% python3 -q
>>> import numpy as np
>>> np.set_printoptions(precision=2, suppress=True, linewidth=120)
>>> feats = np.load("sample1.npy")
>>> feats
array([[ 0.14, -2.93, -2.03,  1.65,  0.15, -2.36, -2.16,  1.26,  1.22, -0.5 , -4.85,  0.23],
       [ 0.85, -1.39,  3.5 ,  2.26, -1.15,  1.03, -3.52, -0.73, -6.16, -1.41, -7.08,  1.8 ],
       [ 6.65, -2.1 , -3.75,  6.17,  3.12,  4.49, -1.75,  7.34, -1.79, -4.08, -1.01,  3.86],
       [-0.36, -0.1 , -0.99, -0.31, -2.96, -2.24, -1.17,  1.31,  1.38, -0.89,  0.15,  3.74],
       [ 1.57,  2.57, -1.1 , -5.06, -7.97, -5.62, -4.55, -3.02, -3.56, -0.3 , -6.75,  6.42],
       [-4.53,  1.83,  0.96, -5.14, -3.42, -2.39,  2.91, -7.65,  1.36, -1.31,  2.  , -3.02],
       [ 4.4 , -4.77, -0.47, -1.4 ,  1.11,  2.96, -0.35, -1.36, -3.25, -2.74, -1.24,  0.69],
       [ 1.05, -0.78,  4.16,  2.23, -2.56, -0.1 , -1.58,  3.17, -2.89, -0.09, -1.93,  2.92],
       [ 0.97,  2.65, -5.97, -1.11,  3.58, -0.91,  0.63,  2.04, -0.97,  3.8 , -2.85,  6.01],
       [-2.22,  0.74,  0.06,  1.57,  3.43, -4.65,  2.59, -3.19,  3.59,  4.52,  1.55,  3.24],
       [ 3.06, -0.1 , -2.3 , -1.95,  0.21,  5.85,  1.89,  0.63, -2.42, -3.34, -1.63, -4.74],
       [ 1.49, -3.31,  4.33, -0.01, -3.34, -0.06, -4.97, -2.8 , -3.83, -2.7 , -3.03,  1.93]])
>>> f = np.array([0, -1, 2, 1, -2, -2, 0, 2, 2, 2, -2, 2])
>>> M2 = feats + np.outer(f, np.eye(12)[3])
>>> print(M2)
[[ 0.14 -2.93 -2.03  1.65  0.15 -2.36 -2.16  1.26  1.22 -0.5  -4.85  0.23]
 [ 0.85 -1.39  3.5   1.26 -1.15  1.03 -3.52 -0.73 -6.16 -1.41 -7.08  1.8 ]
 [ 6.65 -2.1  -3.75  8.17  3.12  4.49 -1.75  7.34 -1.79 -4.08 -1.01  3.86]
 [-0.36 -0.1  -0.99  0.69 -2.96 -2.24 -1.17  1.31  1.38 -0.89  0.15  3.74]
 [ 1.57  2.57 -1.1  -7.06 -7.97 -5.62 -4.55 -3.02 -3.56 -0.3  -6.75  6.42]
 [-4.53  1.83  0.96 -7.14 -3.42 -2.39  2.91 -7.65  1.36 -1.31  2.   -3.02]
 [ 4.4  -4.77 -0.47 -1.4   1.11  2.96 -0.35 -1.36 -3.25 -2.74 -1.24  0.69]
 [ 1.05 -0.78  4.16  4.23 -2.56 -0.1  -1.58  3.17 -2.89 -0.09 -1.93  2.92]
 [ 0.97  2.65 -5.97  0.89  3.58 -0.91  0.63  2.04 -0.97  3.8  -2.85  6.01]
 [-2.22  0.74  0.06  3.57  3.43 -4.65  2.59 -3.19  3.59  4.52  1.55  3.24]
 [ 3.06 -0.1  -2.3  -3.95  0.21  5.85  1.89  0.63 -2.42 -3.34 -1.63 -4.74]
 [ 1.49 -3.31  4.33  1.99 -3.34 -0.06 -4.97 -2.8  -3.83 -2.7  -3.03  1.93]]
>>> f, g = feats[11], feats[1]
>>> print(round(float(f @ g), 2))
96.64
>>> f @ f
np.float64(110.49)
>>> p = (f @ g) / (f @ f) * f
>>> g - p
array([-0.45,  1.51, -0.29,  2.27,  1.77,  1.08,  0.83,  1.72, -2.81,  0.95, -4.43,  0.11])
>>> round(float(np.linalg.norm(f + g) ** 2 + np.linalg.norm(f - g) ** 2), 2)
478.22
>>> np.linalg.matrix_rank(np.outer(f, g))
np.int64(1)
>>> np.round((g - p) @ f, 2)
np.float64(-0.0)
>>> print(p)
[ 1.3  -2.9   3.79 -0.01 -2.92 -0.05 -4.35 -2.45 -3.35 -2.36 -2.65  1.69]
>>> blk = np.stack([feats, -1 * feats, feats[::-1]])
>>> print(blk.sum(axis=0))
[[ 1.49 -3.31  4.33 -0.01 -3.34 -0.06 -4.97 -2.8  -3.83 -2.7  -3.03  1.93]
 [ 3.06 -0.1  -2.3  -1.95  0.21  5.85  1.89  0.63 -2.42 -3.34 -1.63 -4.74]
 [-2.22  0.74  0.06  1.57  3.43 -4.65  2.59 -3.19  3.59  4.52  1.55  3.24]
 [ 0.97  2.65 -5.97 -1.11  3.58 -0.91  0.63  2.04 -0.97  3.8  -2.85  6.01]
 [ 1.05 -0.78  4.16  2.23 -2.56 -0.1  -1.58  3.17 -2.89 -0.09 -1.93  2.92]
 [ 4.4  -4.77 -0.47 -1.4   1.11  2.96 -0.35 -1.36 -3.25 -2.74 -1.24  0.69]
 [-4.53  1.83  0.96 -5.14 -3.42 -2.39  2.91 -7.65  1.36 -1.31  2.   -3.02]
 [ 1.57  2.57 -1.1  -5.06 -7.97 -5.62 -4.55 -3.02 -3.56 -0.3  -6.75  6.42]
 [-0.36 -0.1  -0.99 -0.31 -2.96 -2.24 -1.17  1.31  1.38 -0.89  0.15  3.74]
 [ 6.65 -2.1  -3.75  6.17  3.12  4.49 -1.75  7.34 -1.79 -4.08 -1.01  3.86]
 [ 0.85 -1.39  3.5   2.26 -1.15  1.03 -3.52 -0.73 -6.16 -1.41 -7.08  1.8 ]
 [ 0.14 -2.93 -2.03  1.65  0.15 -2.36 -2.16  1.26  1.22 -0.5  -4.85  0.23]]
>>> print(np.einsum("bij,cij->bc", blk, blk))
[[ 1428.51 -1428.51     8.89]
 [-1428.51  1428.51    -8.89]
 [    8.89    -8.89  1428.51]]
>>> np.linalg.matrix_rank(blk)
array([12, 12, 12])
>>> np.linalg.norm(blk, axis=(1, 2))
array([37.8, 37.8, 37.8])
>>> print(blk.shape)
(3, 12, 12)
>>> (blk @ feats.T).shape
(3, 12, 12)
